$ python3 -q
>>> import numpy as np
>>> np.set_printoptions(precision=2, suppress=True, linewidth=100, legacy="1.25")
>>> F = np.load("a.npy")
>>> F
array([[-12,  16, -18,  24],
       [  8, -14,  12, -21],
       [-12,  16,   0,   0],
       [  8, -14,   0,   0]])
>>> B = F / np.linalg.norm(F, axis=1, keepdims=True)
>>> C2 = B @ B.T
>>> round(np.degrees(np.arccos(np.clip(C2[0, 1], -1, 1))), 2)
172.87
>>> hat = np.triu(np.array([[2, -1, 0, 0], [-1, -2, -2, 2], [-1, 1, 1, -1], [-2, -1, -2, -1]]), 1) + np.eye(4)
>>> B = hat @ F @ np.linalg.inv(hat)
>>> round(np.linalg.det(B), 2)
3600.0
>>> B
array([[-20.,  10., -10.,  15.],
       [ 48., -26., -40.,  -9.],
       [-20.,  10.,  20.,   0.],
       [  8.,  -6., -12.,   0.]])
>>> M = np.load("block2.npy")
>>> M
array([[1, 0, 0, 0, 0, 0, 0, 0],
       [0, 0, 0, 0, 0, 0, 0, 1],
       [0, 0, 0, 1, 0, 0, 0, 0],
       [0, 0, 0, 0, 0, 0, 1, 0],
       [0, 0, 0, 0, 1, 0, 0, 0],
       [0, 0, 0, 0, 0, 1, 0, 0],
       [0, 1, 0, 0, 0, 0, 0, 0],
       [0, 0, 1, 0, 0, 0, 0, 0]])
>>> # keeps lengths
>>> np.linalg.matrix_power(M, 100)
array([[1, 0, 0, 0, 0, 0, 0, 0],
       [0, 1, 0, 0, 0, 0, 0, 0],
       [0, 0, 1, 0, 0, 0, 0, 0],
       [0, 0, 0, 1, 0, 0, 0, 0],
       [0, 0, 0, 0, 1, 0, 0, 0],
       [0, 0, 0, 0, 0, 1, 0, 0],
       [0, 0, 0, 0, 0, 0, 1, 0],
       [0, 0, 0, 0, 0, 0, 0, 1]])
>>> M.sum(axis=1)
array([1, 1, 1, 1, 1, 1, 1, 1])
>>> pr = np.eye(8)[0]
>>> for _ in range(3):
...     pr = pr @ M
...     print(pr.round(2))
... 
[1. 0. 0. 0. 0. 0. 0. 0.]
[1. 0. 0. 0. 0. 0. 0. 0.]
[1. 0. 0. 0. 0. 0. 0. 0.]
>>> th = np.radians(135)
>>> R = np.eye(8)
>>> R[7, 7] = R[5, 5] = np.cos(th)
>>> R[7, 5], R[5, 7] = -np.sin(th), np.sin(th)
>>> R
array([[ 1.  ,  0.  ,  0.  ,  0.  ,  0.  ,  0.  ,  0.  ,  0.  ],
       [ 0.  ,  1.  ,  0.  ,  0.  ,  0.  ,  0.  ,  0.  ,  0.  ],
       [ 0.  ,  0.  ,  1.  ,  0.  ,  0.  ,  0.  ,  0.  ,  0.  ],
       [ 0.  ,  0.  ,  0.  ,  1.  ,  0.  ,  0.  ,  0.  ,  0.  ],
       [ 0.  ,  0.  ,  0.  ,  0.  ,  1.  ,  0.  ,  0.  ,  0.  ],
       [ 0.  ,  0.  ,  0.  ,  0.  ,  0.  , -0.71,  0.  ,  0.71],
       [ 0.  ,  0.  ,  0.  ,  0.  ,  0.  ,  0.  ,  1.  ,  0.  ],
       [ 0.  ,  0.  ,  0.  ,  0.  ,  0.  , -0.71,  0.  , -0.71]])
>>> B = M @ R.T
>>> np.linalg.svd(M, compute_uv=False), np.linalg.svd(B, compute_uv=False)
(array([1., 1., 1., 1., 1., 1., 1., 1.]), array([1., 1., 1., 1., 1., 1., 1., 1.]))
>>> np.abs(B - M).max(axis=0)
array([0.  , 0.  , 0.  , 0.  , 0.  , 1.71, 0.  , 1.71])
>>> np.allclose(M @ M.T, B @ B.T)
True
>>> B
array([[ 1.  ,  0.  ,  0.  ,  0.  ,  0.  ,  0.  ,  0.  ,  0.  ],
       [ 0.  ,  0.  ,  0.  ,  0.  ,  0.  ,  0.71,  0.  , -0.71],
       [ 0.  ,  0.  ,  0.  ,  1.  ,  0.  ,  0.  ,  0.  ,  0.  ],
       [ 0.  ,  0.  ,  0.  ,  0.  ,  0.  ,  0.  ,  1.  ,  0.  ],
       [ 0.  ,  0.  ,  0.  ,  0.  ,  1.  ,  0.  ,  0.  ,  0.  ],
       [ 0.  ,  0.  ,  0.  ,  0.  ,  0.  , -0.71,  0.  , -0.71],
       [ 0.  ,  1.  ,  0.  ,  0.  ,  0.  ,  0.  ,  0.  ,  0.  ],
       [ 0.  ,  0.  ,  1.  ,  0.  ,  0.  ,  0.  ,  0.  ,  0.  ]])
>>> np.linalg.norm(B, axis=0)
array([1., 1., 1., 1., 1., 1., 1., 1.])
>>> np.round(B @ B.T, 2) + 0
array([[1., 0., 0., 0., 0., 0., 0., 0.],
       [0., 1., 0., 0., 0., 0., 0., 0.],
       [0., 0., 1., 0., 0., 0., 0., 0.],
       [0., 0., 0., 1., 0., 0., 0., 0.],
       [0., 0., 0., 0., 1., 0., 0., 0.],
       [0., 0., 0., 0., 0., 1., 0., 0.],
       [0., 0., 0., 0., 0., 0., 1., 0.],
       [0., 0., 0., 0., 0., 0., 0., 1.]])
>>> B = np.linalg.invert(M)
Traceback (most recent call last):
  File "<python-input-30>", line 1, in <module>
    B = np.linalg.invert(M)
        ^^^^^^^^^^^^^^^^
AttributeError: module 'numpy.linalg' has no attribute 'invert'
>>> B = np.linalg.inv(M)
>>> M @ B
array([[1., 0., 0., 0., 0., 0., 0., 0.],
       [0., 1., 0., 0., 0., 0., 0., 0.],
       [0., 0., 1., 0., 0., 0., 0., 0.],
       [0., 0., 0., 1., 0., 0., 0., 0.],
       [0., 0., 0., 0., 1., 0., 0., 0.],
       [0., 0., 0., 0., 0., 1., 0., 0.],
       [0., 0., 0., 0., 0., 0., 1., 0.],
       [0., 0., 0., 0., 0., 0., 0., 1.]])
>>> np.allclose(B, M.T)
True
>>> B
array([[1., 0., 0., 0., 0., 0., 0., 0.],
       [0., 0., 0., 0., 0., 0., 1., 0.],
       [0., 0., 0., 0., 0., 0., 0., 1.],
       [0., 0., 1., 0., 0., 0., 0., 0.],
       [0., 0., 0., 0., 1., 0., 0., 0.],
       [0., 0., 0., 0., 0., 1., 0., 0.],
       [0., 0., 0., 1., 0., 0., 0., 0.],
       [0., 1., 0., 0., 0., 0., 0., 0.]])
>>> np.round(np.linalg.det(M), 2)
1.0
>>> (np.linalg.matrix_power((M != 0) + (M.T != 0) + np.eye(8), 8) > 0).astype(int)
array([[1, 0, 0, 0, 0, 0, 0, 0],
       [0, 1, 1, 1, 0, 0, 1, 1],
       [0, 1, 1, 1, 0, 0, 1, 1],
       [0, 1, 1, 1, 0, 0, 1, 1],
       [0, 0, 0, 0, 1, 0, 0, 0],
       [0, 0, 0, 0, 0, 1, 0, 0],
       [0, 1, 1, 1, 0, 0, 1, 1],
       [0, 1, 1, 1, 0, 0, 1, 1]])
>>> np.flatnonzero(np.linalg.matrix_power((M != 0) + (M.T != 0) + np.eye(8), 8)[6])
array([1, 2, 3, 6, 7])
>>> (M != 0).astype(int)
array([[1, 0, 0, 0, 0, 0, 0, 0],
       [0, 0, 0, 0, 0, 0, 0, 1],
       [0, 0, 0, 1, 0, 0, 0, 0],
       [0, 0, 0, 0, 0, 0, 1, 0],
       [0, 0, 0, 0, 1, 0, 0, 0],
       [0, 0, 0, 0, 0, 1, 0, 0],
       [0, 1, 0, 0, 0, 0, 0, 0],
       [0, 0, 1, 0, 0, 0, 0, 0]])
>>> W0 = np.load("sample13.npy")
>>> W0
array([[-17.74,   9.93,   7.35,   5.29,  -6.69,   3.2 ,  37.03,  21.85,   9.45, -15.84],
       [ 27.12, -14.62,  38.37,  18.  , -10.74,   8.53, -29.61, -13.68,  -8.53,  -9.39],
       [ 25.54, -15.  ,  37.83,  19.18,  -9.42,   7.76, -32.24, -14.05,  -6.69, -11.1 ],
       [ 25.81, -12.4 ,  37.38,  16.96,  -9.95,   7.23, -31.59, -11.08,  -8.14,  -8.64],
       [ 26.74, -15.07,  38.3 ,  18.91, -10.12,   4.93, -32.15, -12.17,  -8.82, -10.72],
       [-17.56,   8.41,   8.51,   4.21,  -6.69,   1.5 ,  37.59,  21.11,  11.37, -15.47],
       [ 25.96, -14.59,  39.13,  18.29,  -8.72,   5.46, -30.45, -11.4 ,  -8.16, -10.91],
       [ -3.91, -10.66, -10.88, -20.46,  16.18, -11.88,  40.44, -34.57,  18.3 ,  -5.6 ],
       [ -2.99, -13.67, -12.19, -20.73,  19.75, -10.29,  42.89, -34.54,  18.63,  -5.54],
       [ -3.77, -12.3 , -12.34, -18.76,  18.18, -10.09,  42.56, -35.09,  18.46,  -5.42],
       [ -3.77, -12.6 , -11.59, -19.91,  16.49,  -9.07,  41.55, -33.66,  18.31,  -6.35],
       [-15.11,  10.13,   9.16,   2.87,  -5.18,   1.6 ,  37.55,  22.61,   9.74, -15.93],
       [-16.28,   9.98,   7.58,   5.45,  -5.52,   2.28,  39.86,  22.56,   9.89, -14.87],
       [-15.46,  10.42,   7.66,   1.64,  -5.6 ,   2.25,  38.19,  22.67,  11.22, -16.25],
       [ 28.1 , -13.83,  37.58,  17.73,  -9.35,   8.25, -33.12, -11.14,  -7.63,  -9.46],
       [ 25.88, -13.74,  37.27,  18.46,  -9.39,   6.27, -32.07, -13.04, -10.88, -11.17],
       [ -5.04, -13.69, -11.7 , -17.64,  17.67,  -9.61,  42.04, -33.09,  17.67,  -6.21],
       [-15.8 ,   8.91,   9.53,   3.69,  -4.85,   1.51,  37.08,  23.43,   8.47, -17.36],
       [-16.42,   9.3 ,   7.58,   2.51,  -6.3 ,   1.35,  37.75,  20.55,   9.64, -15.28],
       [ 26.6 , -12.95,  38.04,  19.57, -11.17,   7.  , -32.93, -13.66,  -8.4 ,  -8.72],
       [ -3.7 , -11.8 , -12.98, -21.88,  17.89, -10.18,  43.03, -34.48,  17.73,  -6.41],
       [ 25.38, -14.93,  37.22,  16.19, -10.31,   5.43, -30.44, -10.83,  -7.04, -11.87],
       [ -4.69, -11.52, -12.16, -19.68,  17.05, -10.33,  39.98, -33.45,  19.09,  -6.69],
       [ -3.75, -12.12, -12.49, -19.62,  17.75,  -8.46,  41.6 , -33.19,  17.52,  -6.42],
       [-13.47,  12.11,   9.04,   3.75,  -5.15,   2.86,  36.1 ,  22.57,   9.36, -14.46],
       [-15.88,  10.21,   8.76,   4.32,  -4.84,   1.96,  38.78,  21.  ,   9.6 , -14.54],
       [ -4.01, -14.09, -13.2 , -22.79,  16.92, -10.65,  41.19, -33.56,  16.61,  -6.47],
       [-16.39,   9.41,   7.77,   3.74,  -5.87,   2.16,  37.6 ,  21.98,   8.8 , -18.12],
       [ -5.99,  -9.97, -13.63, -20.37,  18.95,  -9.5 ,  41.1 , -33.72,  17.47,  -4.47],
       [ -3.51, -13.35, -13.6 , -20.85,  16.38,  -8.66,  42.45, -35.44,  16.72,  -6.28],
       [ -3.97, -10.87, -12.18, -20.81,  19.51, -11.01,  41.97, -36.08,  18.07,  -6.73],
       [ 27.91, -14.53,  39.43,  16.48,  -8.97,   6.34, -31.13, -12.45,  -8.6 , -11.53],
       [ -3.55, -12.46, -10.15, -20.67,  17.34,  -8.93,  42.7 , -33.73,  18.43,  -7.29],
       [ 25.63, -13.92,  36.04,  17.54,  -9.5 ,   6.83, -31.59, -11.12,  -6.32,  -9.54],
       [-17.36,   7.06,   7.35,   3.4 ,  -6.57,   1.9 ,  38.6 ,  21.55,   9.98, -15.96],
       [-16.58,  12.07,   7.07,   4.47,  -7.05,   3.7 ,  37.39,  21.34,   9.26, -16.51]])
>>> x = np.array([3, 3, 2, 1, 2, 2, 1, 0, 2, 2])
>>> target = W0 @ x
>>> b, lr = np.zeros(10), 1 / np.linalg.norm(W0, 2) ** 2
>>> for i in range(3):
...     b -= lr * W0.T @ (W0 @ b - target)
...     if i % 1 == 0: print(i, round(np.linalg.norm(W0 @ b - target), 2))
... 
0 130.87
1 104.42
2 85.05
>>> round(np.linalg.cond(W0), 2)
107.72
>>> x = np.array([-3, -3, 0, -1, -1, -1, -3, -3])
>>> h1 = np.maximum(M @ x, 0)
>>> np.maximum(M @ x, 0) - np.maximum(-M @ x, 0)
array([-3, -3, -1, -3, -1, -1, -3,  0])
>>> np.flatnonzero(h1 > 1e-9)
array([], dtype=int64)
>>> x = np.array([3, 3, 0, 1, 3, 1, 3, 1, 3, 1])
>>> W0 @ np.eye(10)[0]
array([-17.74,  27.12,  25.54,  25.81,  26.74, -17.56,  25.96,  -3.91,  -2.99,  -3.77,  -3.77,
       -15.11, -16.28, -15.46,  28.1 ,  25.88,  -5.04, -15.8 , -16.42,  26.6 ,  -3.7 ,  25.38,
        -4.69,  -3.75, -13.47, -15.88,  -4.01, -16.39,  -5.99,  -3.51,  -3.97,  27.91,  -3.55,
        25.63, -17.36, -16.58])
>>> mat = np.loadtxt("mat.csv", delimiter=",")
>>> mat
array([[1., 0., 1., 1., 3., 3., 1., 1., 1., 1., 2., 0., 1., 2.],
       [0., 1., 0., 1., 1., 3., 3., 1., 1., 1., 1., 2., 0., 1.],
       [1., 0., 1., 0., 1., 1., 3., 3., 1., 1., 1., 1., 2., 0.],
       [1., 1., 0., 1., 0., 1., 1., 3., 3., 1., 1., 1., 1., 2.],
       [3., 1., 1., 0., 1., 0., 1., 1., 3., 3., 1., 1., 1., 1.],
       [3., 3., 1., 1., 0., 1., 0., 1., 1., 3., 3., 1., 1., 1.],
       [1., 3., 3., 1., 1., 0., 1., 0., 1., 1., 3., 3., 1., 1.],
       [1., 1., 3., 3., 1., 1., 0., 1., 0., 1., 1., 3., 3., 1.],
       [1., 1., 1., 3., 3., 1., 1., 0., 1., 0., 1., 1., 3., 3.],
       [1., 1., 1., 1., 3., 3., 1., 1., 0., 1., 0., 1., 1., 3.],
       [2., 1., 1., 1., 1., 3., 3., 1., 1., 0., 1., 0., 1., 1.],
       [0., 2., 1., 1., 1., 1., 3., 3., 1., 1., 0., 1., 0., 1.],
       [1., 0., 2., 1., 1., 1., 1., 3., 3., 1., 1., 0., 1., 0.],
       [2., 1., 0., 2., 1., 1., 1., 1., 3., 3., 1., 1., 0., 1.]])
>>> # equal to its transpose
>>> x = np.array([2, 3, 2, 1, 3, 3, 1, 0, 3, 2, 2, 1, 0, 0])
>>> np.linalg.norm(mat @ x) <= np.linalg.norm(mat, 2) * np.linalg.norm(x) + 1e-9
True
>>> (mat * x).sum(axis=1)
array([33., 28., 21., 24., 33., 37., 36., 27., 29., 30., 30., 24., 27., 34.])
>>> mat @ x
array([33., 28., 21., 24., 33., 37., 36., 27., 29., 30., 30., 24., 27., 34.])
>>> np.einsum("ij,j->i", mat, x)
array([33., 28., 21., 24., 33., 37., 36., 27., 29., 30., 30., 24., 27., 34.])
>>> mat @ (2 * x)
array([66., 56., 42., 48., 66., 74., 72., 54., 58., 60., 60., 48., 54., 68.])
>>> np.sign((mat @ x).round(6))
array([1., 1., 1., 1., 1., 1., 1., 1., 1., 1., 1., 1., 1., 1.])
>>> O, R = np.linalg.qr(mat)
>>> O.shape, R.shape
((14, 14), (14, 14))
>>> np.allclose(R.T @ R, mat.T @ mat)
True
>>> round(np.linalg.det(mat), 2)
-437429.0
>>> assert mat == mat.T
Traceback (most recent call last):
  File "<python-input-66>", line 1, in <module>
    assert mat == mat.T
           ^^^^^^^^^^^^
ValueError: The truth value of an array with more than one element is ambiguous. Use a.any() or a.all()
>>> J = np.load("case13.npy")
>>> J
array([[13,  0,  0,  3,  3,  1,  1,  2,  0,  1,  1,  1,  1],
       [ 3, 18,  3,  0,  3,  0,  3,  1,  0,  0,  3,  2,  3],
       [ 3,  1,  2,  0,  0,  0,  0,  1,  0,  0,  1,  3,  1],
       [ 1,  2,  0, 14,  0,  0,  0,  0,  2,  2,  2,  1,  2],
       [ 3,  3,  2,  2, 12,  1,  3,  0,  3,  1,  3,  2,  0],
       [ 0,  3,  3,  1,  1,  6,  0,  0,  0,  0,  2,  0,  3],
       [ 3,  1,  2,  2,  1,  2,  8,  0,  3,  0,  0,  0,  1],
       [ 3,  0,  3,  3,  0,  1,  2,  4,  1,  1,  1,  1,  0],
       [ 0,  3,  0,  2,  2,  3,  2,  2, 12,  2,  1,  2,  1],
       [ 3,  0,  1,  2,  2,  2,  0,  0,  3, 11,  0,  2,  0],
       [ 1,  2,  0,  1,  1,  1,  0,  2,  2,  1, 16,  3,  1],
       [ 1,  0,  1,  1,  3,  3,  2,  0,  1,  2,  1,  5,  0],
       [ 1,  3,  3,  3,  0,  2,  3,  2,  3,  3,  0,  3, 12]])
>>> np.allclose(J @ J.T, J.T @ J)
False
>>> J.inv()
Traceback (most recent call last):
  File "<python-input-70>", line 1, in <module>
    J.inv()
    ^^^^^
AttributeError: 'numpy.ndarray' object has no attribute 'inv'
>>> np.linalg.determinant(J)
Traceback (most recent call last):
  File "<python-input-71>", line 1, in <module>
    np.linalg.determinant(J)
    ^^^^^^^^^^^^^^^^^^^^^
AttributeError: module 'numpy.linalg' has no attribute 'determinant'
>>> np.allclose(J, J.T)
False
